$ ipython --no-banner

In [1]: import numpy as np

In [2]: np.set_printoptions(precision=2, suppress=True, linewidth=120)

In [3]: def tidy(a):
   ...:     return np.round(a, 2) + 0
   ...: 

In [4]: J = np.loadtxt("out2.csv", delimiter=",")

In [5]: J
Out[5]: 
array([[ 0.,  0.,  0.,  0.,  0.,  0.],
       [ 8.,  0.,  0.,  0.,  0.,  0.],
       [17.,  0.,  3.,  7.,  0.,  2.],
       [ 1.,  0.,  0.,  1.,  0.,  2.],
       [ 5.,  8., 15., 17., 20., 14.],
       [ 4.,  6., 11., 13., 15., 11.],
       [ 0.,  0.,  0.,  0.,  0.,  0.],
       [18.,  2.,  7., 11.,  1.,  5.],
       [12.,  6., 13., 16., 13., 11.],
       [ 0.,  0.,  0.,  0.,  0.,  0.],
       [ 0.,  4.,  3.,  3., 14.,  8.],
       [ 0.,  0.,  0.,  0.,  0.,  0.],
       [ 0.,  0.,  0.,  0.,  0.,  0.],
       [18.,  2.,  7., 11.,  1.,  5.],
       [ 0.,  0.,  0.,  0.,  0.,  0.],
       [ 0.,  2.,  0.,  0.,  9.,  5.],
       [17.,  0.,  3.,  7.,  0.,  2.],
       [ 3.,  4.,  7.,  9., 10.,  8.],
       [ 0.,  0.,  0.,  0.,  0.,  0.],
       [18.,  2.,  7., 11.,  1.,  5.],
       [ 0.,  0.,  0.,  0.,  0.,  0.],
       [ 8.,  0.,  0.,  0.,  0.,  0.],
       [ 0.,  0.,  0.,  0.,  0.,  0.],
       [ 0.,  0.,  0.,  0.,  0.,  0.],
       [13.,  8., 17., 20., 18., 14.],
       [12.,  6., 13., 16., 13., 11.],
       [11.,  4.,  9., 12.,  8.,  8.],
       [30., 10., 25., 30., 19., 17.],
       [ 0.,  0.,  0.,  0.,  6.,  2.],
       [ 0.,  0.,  0.,  0.,  0.,  0.],
       [28.,  6., 17., 22.,  9., 11.],
       [ 8.,  0.,  0.,  0.,  0.,  0.],
       [10.,  2.,  5.,  8.,  3.,  5.],
       [ 0.,  2.,  0.,  0., 11.,  5.]])

In [6]: B = np.c_[J[:, :2] @ np.array([[3, 2], [2, 2]]), np.array([5, 6, 4, 4, 0, 7, 1, 2, 8, 7, 2, 7, 9, 9, 5, 5, 3, 1, 3, 1, 3, 1, 6, 7, 2, 7, 0, 2, 0, 3, 7, 6, 6, 7])]

In [7]: B
Out[7]: 
array([[  0.,   0.,   5.],
       [ 24.,  16.,   6.],
       [ 51.,  34.,   4.],
       [  3.,   2.,   4.],
       [ 31.,  26.,   0.],
       [ 24.,  20.,   7.],
       [  0.,   0.,   1.],
       [ 58.,  40.,   2.],
       [ 48.,  36.,   8.],
       [  0.,   0.,   7.],
       [  8.,   8.,   2.],
       [  0.,   0.,   7.],
       [  0.,   0.,   9.],
       [ 58.,  40.,   9.],
       [  0.,   0.,   5.],
       [  4.,   4.,   5.],
       [ 51.,  34.,   3.],
       [ 17.,  14.,   1.],
       [  0.,   0.,   3.],
       [ 58.,  40.,   1.],
       [  0.,   0.,   3.],
       [ 24.,  16.,   1.],
       [  0.,   0.,   6.],
       [  0.,   0.,   7.],
       [ 55.,  42.,   2.],
       [ 48.,  36.,   7.],
       [ 41.,  30.,   0.],
       [110.,  80.,   2.],
       [  0.,   0.,   0.],
       [  0.,   0.,   3.],
       [ 96.,  68.,   7.],
       [ 24.,  16.,   6.],
       [ 34.,  24.,   6.],
       [  4.,   4.,   7.]])

In [8]: tidy(np.linalg.norm(B - J @ np.linalg.lstsq(J, B)[0], axis=0))
Out[8]: array([ 0.  ,  0.  , 22.77])

In [9]: E = np.loadtxt("mat.csv", delimiter=",")

In [10]: E
Out[10]: 
array([[-8.49, -1.93,  4.37, -3.46, -5.89, -2.85,  2.52, -7.45],
       [-0.33,  6.22, -2.97,  7.73, -1.41,  5.07,  6.76,  0.15],
       [ 1.83, -0.26,  8.44, -6.77, -4.09,  2.44, -0.79,  2.12],
       [-8.33, -3.68,  3.56, -2.74, -6.79, -3.87,  0.32, -7.2 ],
       [-7.75, -3.29,  2.29, -2.56, -5.34, -2.14,  2.53, -7.36],
       [ 1.43,  5.48, -3.69,  5.94, -1.36,  7.39,  7.69, -1.1 ],
       [ 2.62, -0.87,  7.13, -5.58, -4.17,  3.64,  0.33,  0.55],
       [-7.45, -4.91,  1.85, -3.81, -7.96, -2.86,  2.49, -6.78],
       [-8.11, -4.11,  4.04, -5.02, -6.72, -3.39,  1.71, -7.09],
       [ 0.3 ,  5.02, -4.29,  6.39, -2.22,  4.35,  5.31, -1.62],
       [ 1.82,  4.06, -3.09,  7.05, -2.22,  5.35,  6.5 , -1.6 ],
       [ 1.54, -1.98,  7.43, -4.33, -5.28,  4.41, -0.01,  0.95],
       [ 4.54, -1.86,  7.01, -4.47, -4.16,  2.87, -0.37,  0.97],
       [ 2.81, -0.33,  9.67, -2.99, -5.48,  3.33, -0.82,  1.32],
       [ 0.67,  4.43, -4.46,  5.98, -0.65,  6.25,  6.27, -0.21],
       [-7.76, -3.22,  3.48, -2.7 , -6.75, -3.77,  1.21, -8.53],
       [-7.97, -2.71,  4.53, -2.21, -6.72, -3.34,  0.35, -7.11],
       [-7.47, -4.02,  4.59, -4.42, -7.08, -2.25,  2.13, -6.07],
       [-9.3 , -3.29,  4.41, -4.56, -4.79, -3.36,  2.6 , -6.59],
       [-7.44, -3.  ,  3.85, -3.83, -6.36, -1.99,  3.22, -7.22],
       [ 1.85, -0.32,  7.98, -4.5 , -4.5 ,  3.55, -1.68,  2.21],
       [ 1.77, -1.58,  5.49, -3.8 , -5.09,  1.07, -1.17,  2.68],
       [ 0.94,  4.57, -2.74,  7.6 , -2.21,  6.25,  5.37, -0.32],
       [ 0.81,  4.08, -2.39,  6.11,  0.11,  7.45,  6.73,  0.44],
       [ 1.37,  5.61, -3.  ,  6.06, -2.85,  5.01,  6.28,  0.55],
       [ 3.8 , -0.19,  8.61, -0.62, -3.87,  2.04, -1.97,  0.67],
       [ 0.26, -2.46,  7.94, -4.03, -2.91,  4.46,  0.56,  0.93],
       [-8.85, -2.64,  4.85, -4.64, -4.75, -3.53,  1.82, -7.24],
       [-6.66, -1.78,  3.34, -4.16, -6.32, -1.52,  2.18, -5.67],
       [ 3.81, -1.69,  8.07, -4.7 , -5.3 ,  1.93, -1.6 ,  2.06],
       [-0.63,  4.62, -4.99,  6.87, -1.19,  7.12,  4.5 , -0.67],
       [ 1.22,  4.69, -2.81,  6.88, -1.71,  6.52,  6.97,  0.14],
       [-8.38, -4.9 ,  3.35, -4.68, -6.38, -1.66,  0.2 , -6.27],
       [-0.24,  3.71, -2.93,  7.88, -1.67,  6.36,  5.82,  0.16],
       [-8.31, -3.82,  2.83, -2.4 , -4.96, -3.94,  0.35, -4.81],
       [ 1.99,  5.72, -3.84,  6.99, -3.02,  7.39,  5.84, -1.2 ],
       [-8.23, -1.37,  4.08, -4.41, -5.56, -0.74,  1.81, -7.  ],
       [ 2.47, -2.06,  6.42, -3.99, -4.4 ,  4.17, -1.  , -0.16],
       [ 0.15,  2.92, -4.55,  7.51, -2.79,  6.33,  6.14, -0.32],
       [ 1.26,  3.03, -3.26,  7.29, -3.18,  6.05,  5.49, -0.16],
       [-9.07, -5.05,  4.38, -3.01, -5.89, -3.92,  2.32, -7.08],
       [ 2.51,  4.14, -4.82,  6.79, -3.61,  4.02,  5.34, -1.46]])

In [11]: Ac = E - E.mean(axis=0)

In [12]: U, sv, VT = np.linalg.svd(Ac, full_matrices=False)

In [13]: tidy((sv ** 2).sum() ** 2 / (sv ** 4).sum())
Out[13]: np.float64(1.82)

In [14]: tidy(sv)
Out[14]: array([60.61, 37.61,  8.35,  6.87,  6.29,  5.55,  4.67,  4.1 ])

In [15]: tidy(Ac.mean(axis=0))
Out[15]: array([0., 0., 0., 0., 0., 0., 0., 0.])

In [16]: np.linalg.matrix_rank(Ac)
Out[16]: np.int64(8)

In [17]: np.abs(VT[0]).argmax()
Out[17]: np.int64(3)

In [18]: np.abs(U[:, 0]).argmax()
Out[18]: np.int64(35)
